In [1]: import numpy as np

In [2]: import numpy.linalg as la

In [3]: np.set_printoptions(suppress=True, linewidth=160)

In [4]: tidy = lambda a: np.round(a, 1) + 0

In [5]: data = np.load("test7.npy")

In [6]: print(data)
[[  1.9  -0.4   1.5   0.6]
 [  0.2   0.6  -0.9   0.6]
 [  0.   -0.8   0.8   0. ]
 [  0.4  -0.7   0.4  -1.2]
 [  0.8   0.   -0.8   0.2]
 [  1.3  -2.    0.6  -0.7]
 [  0.3  -0.6   0.    0. ]
 [  0.8  -1.2   0.7   0.8]
 [  0.5  -0.8  -1.4  -0.7]
 [ 34.    0.  -40.  -44. ]
 [  1.1   0.9   0.3   1.4]
 [  0.   -1.9  -0.2  -0.1]]

In [7]: Q, V = la.qr(data[:, :2])[0], la.qr(data[:, 2:])[0]

In [8]: sv = la.svd(Q.T @ V, compute_uv=False)

In [9]: print((sv > 0.9).sum())
1

In [10]: print(tidy(la.norm(Q @ Q.T - V @ V.T, 2)))
0.9

In [11]: print(tidy(np.degrees(np.arccos(sv.clip(0, 1)))))
[ 6.3 60.8]

In [12]: print(tidy(sv))
[1.  0.5]

In [13]: W0 = np.load("block10.npy")

In [14]: print(W0)
[[ 1.   0.3  1.5]
 [ 1.2  2.  -1.5]
 [-0.5  0.5  0.8]
 [ 0.8 -1.9 -0.6]
 [-0.6 -0.4 -0.1]
 [ 1.  -6.   4. ]
 [-1.1 -0.9  1. ]
 [ 0.  -0.4 -1.1]
 [ 1.8 -1.5 -0.4]
 [-0.6  0.5 -0.7]
 [-2.   0.5  0.4]
 [-0.7 -1.1 -0.9]
 [ 0.2 -1.1 -0.8]
 [-0.9  0.3 -0.2]
 [-1.1  0.3 -0.1]
 [-1.4 -0.6 -0.3]
 [ 0.9 -0.5  1.5]
 [ 1.1 -0.8 -0.1]]

In [15]: gram = np.cov(W0, rowvar=False)

In [16]: print(tidy(np.polyfit(W0[:, 0], W0[:, 2], 1)))
[0.2 0.1]

In [17]: print(tidy(W0.std(axis=0)))
[1.1 1.6 1.2]

In [18]: cen = W0 - W0.mean(axis=0)

In [19]: V = la.svd(cen)[2][:1]

In [20]: B = cen - cen @ V.T @ V

In [21]: print(tidy((cen @ V.T).std(axis=0)))
[1.9]

In [22]: print(la.norm(B, axis=1).round(6).argmax())
8

In [23]: print(tidy(la.norm(B) / la.norm(cen)))
0.6

In [24]: vec = np.array([-4, 0, 1, 0])

In [25]: y = data @ vec

In [26]: print(tidy(la.lstsq(data, y)[0]))
[-4.  0.  1.  0.]

In [27]: rng = np.random.default_rng(868)

In [28]: y = y + 0.1 * rng.normal(size=12)

In [29]: print(tidy(y))
[  -6.2   -1.8    0.6   -1.3   -4.1   -4.6   -1.2   -2.5   -3.3 -176.    -4.2   -0.3]

In [30]: b, *_ = la.lstsq(data, y)

In [31]: print(b.round())
[-4.  0.  1. -0.]

In [32]: print(tidy(b))
[-4.  0.  1.  0.]

In [33]: print(tidy(data.T @ (y - data @ b)))
[0. 0. 0. 0.]

In [34]: print([round(float(la.norm(la.solve(data.T @ data + lam * np.eye(4), data.T @ y))), 2) for lam in (0, 1, 10, 100)])
[4.15, 3.91, 3.04, 2.53]

In [35]: Q, _ = la.qr(np.array([[-0.4, 0.9, 0.7],
    ...:     [-1.9, -1.5, 0.3],
    ...:     [-0.4, 2.4, -0.9],
    ...:     [-0.5, -1.1, 0.0],
    ...:     [-0.6, 0.8, -0.3],
    ...:     [2.1, 1.2, -0.4]]))

In [36]: feats = Q @ Q.T

In [37]: print(tidy(feats))
[[ 0.9  0.  -0.1 -0.3  0.  -0.1]
 [ 0.   0.4  0.   0.2  0.1 -0.5]
 [-0.1  0.   0.8 -0.1  0.4  0. ]
 [-0.3  0.2 -0.1  0.2  0.  -0.1]
 [ 0.   0.1  0.4  0.   0.2 -0.1]
 [-0.1 -0.5  0.  -0.1 -0.1  0.5]]

In [38]: print(tidy(la.matrix_power(feats, 2)))
[[ 0.9  0.  -0.1 -0.3  0.  -0.1]
 [ 0.   0.4  0.   0.2  0.1 -0.5]
 [-0.1  0.   0.8 -0.1  0.4  0. ]
 [-0.3  0.2 -0.1  0.2  0.  -0.1]
 [ 0.   0.1  0.4  0.   0.2 -0.1]
 [-0.1 -0.5  0.  -0.1 -0.1  0.5]]

In [39]: feats.inv()
---------------------------------------------------------------------------
AttributeError                            Traceback (most recent call last)
Cell In[39], line 1
----> 1 feats.inv()

AttributeError: 'numpy.ndarray' object has no attribute 'inv'

In [40]: mat = np.load("arr.npy")

In [41]: print(mat)
[[1.  0.  0. ]
 [0.  1.  0. ]
 [0.  0.5 0.5]]

In [42]: print(tidy(np.sort(la.eigvals(mat))))
[0.5 1.  1. ]

In [43]: print(np.prod(np.diag(mat)), tidy(la.det(mat)))
0.5 0.5

In [44]: print(tidy(mat @ mat))
[[1.  0.  0. ]
 [0.  1.  0. ]
 [0.  0.8 0.2]]

In [45]: print(tidy(mat @ mat))
[[1.  0.  0. ]
 [0.  1.  0. ]
 [0.  0.8 0.2]]

In [46]: evals, V = la.eigh(feats)

In [47]: print((evals > 1e-8).sum(), (evals < -1e-8).sum())
3 0

In [48]: print(tidy(la.eigvalsh(feats + -1 * np.eye(6))))
[-1. -1. -1.  0.  0.  0.]

In [49]: print(tidy(la.eigvalsh(feats @ feats)))
[0. 0. 0. 1. 1. 1.]

In [50]: print(tidy(evals))
[0. 0. 0. 1. 1. 1.]

In [51]: print(tidy((mat + mat.T) / 2))
[[1.  0.  0. ]
 [0.  1.  0.2]
 [0.  0.2 0.5]]

In [52]: print(tidy(mat @ mat))
[[1.  0.  0. ]
 [0.  1.  0. ]
 [0.  0.8 0.2]]

In [53]: print(np.allclose(mat, mat.T))
False

In [54]: print(np.allclose(mat @ mat.T, mat.T @ mat))
False

In [55]: print(tidy(np.abs(la.eigvals(mat)).max()))
1.0

In [56]: print(tidy((mat - mat.T) / 2))
[[ 0.   0.   0. ]
 [ 0.   0.  -0.2]
 [ 0.   0.2  0. ]]

In [57]: lab = rng.permutation(3)

In [58]: B = mat[:, lab] * rng.choice([-1, 1], 3)

In [59]: print(B)
[[ 0.  -1.   0. ]
 [ 0.  -0.   1. ]
 [ 0.5 -0.   0.5]]

In [60]: Uu, _, Vt = la.svd(mat.T @ B)

In [61]: print(lab)
[2 0 1]

In [62]: print(tidy(Uu @ Vt))
[[ 0. -1.  0.]
 [ 0.  0.  1.]
 [ 1.  0.  0.]]

In [63]: print(tidy(la.lstsq(mat, B)[0]))
[[ 0. -1.  0.]
 [ 0.  0.  1.]
 [ 1.  0.  0.]]

In [64]: J = np.load("a.npy")

In [65]: print(J)
[[ 0.  0.  0. -3.]
 [ 0.  0.  0. -2.]
 [ 0.  0.  0. -3.]
 [-3. -2. -3.  0.]]

In [66]: evals, V = la.eigh(J)

In [67]: print(tidy(V.T @ J @ V))
[[-4.7  0.   0.   0. ]
 [ 0.   0.   0.   0. ]
 [ 0.   0.   0.   0. ]
 [ 0.   0.   0.   4.7]]

In [68]: print(tidy(V @ np.diag(evals) @ V.T))
[[ 0.  0.  0. -3.]
 [ 0.  0.  0. -2.]
 [ 0.  0.  0. -3.]
 [-3. -2. -3.  0.]]

In [69]: print(tidy(np.abs(V[:, -1])))
[0.5 0.3 0.5 0.7]

In [70]: print(tidy(la.eigvalsh(J @ J)))
[ 0.  0. 22. 22.]

In [71]: print(la.cond(J) > 100)
True

In [72]: print(la.matrix_rank(J, rtol=0.1))
2

In [73]: print(tidy(la.norm(J, 2) / la.norm(J)))
0.7

In [74]: hat = np.triu(np.array([[2, 0, 0, 1], [0, 0, 1, 1], [0, 2, 1, 1], [1, 1, 0, 1]]), 1) + np.eye(4)

In [75]: B = hat @ J @ la.inv(hat)

In [76]: print(np.trace(B), np.trace(J))
0.0 0.0

In [77]: print(hat @ J - J @ hat)
[[-3. -2. -3.  0.]
 [-3. -2. -3. -3.]
 [-3. -2. -3.  0.]
 [ 0.  0.  2.  8.]]

In [78]: print(la.matrix_rank(B))
2

In [79]: m1 = np.array([[0.1, 2.4, 0.0, 0.7, 0.8, 0.0, -0.7],
    ...:     [-0.9, -0.2, 0.9, 2.4, -0.4, -0.2, 1.2],
    ...:     [-0.6, 0.7, 1.0, -1.4, 0.0, 0.0, -0.4]])

In [80]: m1[1] = m1[0] + 0.3 * rng.normal(size=7)

In [81]: print(tidy(m1))
[[ 0.1  2.4  0.   0.7  0.8  0.  -0.7]
 [ 0.   2.4 -0.2  0.8  1.   0.1 -0.1]
 [-0.6  0.7  1.  -1.4  0.   0.  -0.4]]

In [82]: f, r1 = m1[0], m1[1]

In [83]: print(tidy(f @ f))
7.4

In [84]: print(tidy(f @ r1))
7.0

In [85]: pr = (f @ r1) / (f @ f) * f

In [86]: print(tidy(la.norm(f + r1) ** 2 + la.norm(f - r1) ** 2))
29.2

In [87]: print(tidy(r1 - pr))
[-0.1  0.1 -0.2  0.1  0.2  0.1  0.6]

In [88]: print(tidy(np.outer(f, r1)))
[[ 0.   0.2  0.   0.1  0.1  0.   0. ]
 [ 0.   5.7 -0.6  1.9  2.3  0.3 -0.2]
 [ 0.   0.   0.   0.   0.   0.   0. ]
 [ 0.   1.7 -0.2  0.5  0.7  0.1  0. ]
 [ 0.   1.9 -0.2  0.6  0.8  0.1 -0.1]
 [ 0.   0.   0.   0.   0.   0.   0. ]
 [ 0.  -1.7  0.2 -0.5 -0.7 -0.1  0. ]]

In [89]: print(tidy(pr))
[ 0.1  2.3  0.   0.7  0.8  0.  -0.7]

In [90]: B = m1 / np.sqrt((m1 ** 2).mean(axis=1, keepdims=True))

In [91]: print(la.matrix_rank(m1 - m1.mean(axis=1, keepdims=True)))
3

In [92]: print(tidy(la.norm(B, axis=1)))
[2.6 2.6 2.6]

In [93]: print(tidy(m1 - m1.mean(axis=1, keepdims=True)))
[[-0.4  1.9 -0.5  0.2  0.3 -0.5 -1.2]
 [-0.6  1.8 -0.8  0.2  0.4 -0.4 -0.6]
 [-0.5  0.8  1.1 -1.3  0.1  0.1 -0.3]]

In [94]: print(la.matrix_rank(B) == la.matrix_rank(m1))
True

In [95]: B = m1 + rng.integers(-2, 3, (3, 2)) @ rng.integers(-2, 3, (2, 7))

In [96]: print(tidy(B))
[[-1.9  5.4  1.   5.7  3.8 -2.  -4.7]
 [-2.  -2.6 -3.2 -2.2  0.   6.1 -0.1]
 [-2.6 -0.3  0.  -0.4  1.   2.  -2.4]]

In [97]: print(la.matrix_rank(B - m1, tol=1e-8))
2

In [98]: print(tidy(B - m1))
[[-2.  3.  1.  5.  3. -2. -4.]
 [-2. -5. -3. -3. -1.  6.  0.]
 [-2. -1. -1.  1.  1.  2. -2.]]

In [99]: arr = np.load("layer18.npy")

In [100]: print(arr)
[[ 0.6 -1.3  0.5 -0.4 -0.8  0.7  1.3]
 [ 1.3 -1.2  1.   0.2 -0.1  0.8 -0.9]
 [-0.6  0.3 -2.1 -0.2 -0.3 -0.7 -0.5]
 [-1.2 -0.7 -0.9  0.3  0.1 -1.  -0.1]
 [ 0.8  0.6  1.4 -0.5  0.8 -1.5  0.5]
 [ 0.1  0.   0.1 -1.5  1.1 -0.7  0.3]]

In [101]: Q, R = la.qr(W0)

In [102]: print(tidy(np.trace(Q @ Q.T)))
3.0

In [103]: print(tidy(np.abs(np.diag(R))))
[4.5 6.9 4.2]

In [104]: print(tidy(Q))
[[-0.2 -0.1 -0.4]
 [-0.3 -0.4  0.1]
 [ 0.1  0.  -0.2]
 [-0.2  0.2  0.3]
 [ 0.1  0.1  0.1]
 [-0.2  0.8 -0.3]
 [ 0.2  0.2 -0.1]
 [ 0.   0.1  0.3]
 [-0.4  0.1  0.2]
 [ 0.1  0.   0.1]
 [ 0.4  0.  -0.1]
 [ 0.2  0.2  0.3]
 [ 0.   0.1  0.3]
 [ 0.2  0.   0. ]
 [ 0.2  0.   0. ]
 [ 0.3  0.2  0.2]
 [-0.2  0.  -0.3]
 [-0.2  0.   0.1]]

In [105]: print(tidy(R))
[[-4.5  1.9 -0.7]
 [ 0.  -6.9  3.2]
 [ 0.   0.  -4.2]]

In [106]: print(tidy(Q.T @ Q))
[[1. 0. 0.]
 [0. 1. 0.]
 [0. 0. 1.]]

In [107]: print(np.allclose(R.T @ R, W0.T @ W0))
True

In [108]: print(Q.shape, R.shape)
(18, 3) (3, 3)

In [109]: f = np.array([1, 2, -1])

In [110]: B = R + np.outer(f, np.eye(3)[2])

In [111]: print(la.matrix_rank(la.inv(B) - la.inv(R), tol=1e-8))
1

In [112]: vec = np.array([1, -3, -1, 0, 0, -2, -3])

In [113]: print((arr @ vec).argmax())
1

In [114]: print(la.norm(arr @ vec) <= la.norm(arr, 2) * la.norm(vec) + 1e-9)
True

In [115]: print(arr @ np.eye(7)[5])
[ 0.7  0.8 -0.7 -1.  -1.5 -0.7]

In [116]: print(tidy(arr @ (2 * vec)))
[-2.6 10.   7.   8.2 -1.8  1. ]

In [117]: f = np.array([1, 1])

In [118]: print(tidy(np.cross(arr[0, :3], arr[1, :3])))
[-0.7  0.1  1. ]

In [119]: B = arr / la.norm(arr, axis=1, keepdims=True)

In [120]: gram = B @ B.T

In [121]: print((gram - 2 * np.eye(6)).round(6).argmax(axis=1))
[1 0 3 2 5 4]

In [122]: print(np.argwhere(np.triu(np.abs(gram) > 0.95, 1)))
[]

In [123]: print(tidy(la.norm(B, axis=1)))
[1. 1. 1. 1. 1. 1.]

In [124]: print(tidy(np.degrees(np.arccos(np.clip(gram[3, 5], -1, 1)))))
88.3

In [125]: print(tidy(gram))
[[ 1.   0.4 -0.5 -0.3 -0.1 -0.1]
 [ 0.4  1.  -0.6 -0.5  0.  -0.2]
 [-0.5 -0.6  1.   0.7 -0.4  0. ]
 [-0.3 -0.5  0.7  1.  -0.3  0. ]
 [-0.1  0.  -0.4 -0.3  1.   0.6]
 [-0.1 -0.2  0.   0.   0.6  1. ]]

In [126]: C = np.sign(np.array([[-4, 1, 0], [-1, -5, 5], [5, -4, 4]]))

In [127]: B = (np.tril(C, -1) + np.eye(3)) @ (np.triu(C, 1) + np.eye(3))

In [128]: evals = np.array([3, -1, -2])

In [129]: A = np.rint(B * evals @ la.inv(B)) + 0

In [130]: print(A)
[[-1.  0.  4.]
 [ 0. -2. -5.]
 [ 0.  0.  3.]]

In [131]: # triangular, det is the product of the diagonal

In [132]: lab = rng.permutation(3)

In [133]: print(lab)
[1 0 2]

In [134]: B = A[lab][:, lab]

In [135]: print(B)
[[-2.  0. -5.]
 [ 0. -1.  4.]
 [ 0.  0.  3.]]

In [136]: print(tidy(la.det(B)), tidy(la.det(A[lab])))
6.0 -6.0

In [137]: print(np.diag(B))
[-2. -1.  3.]
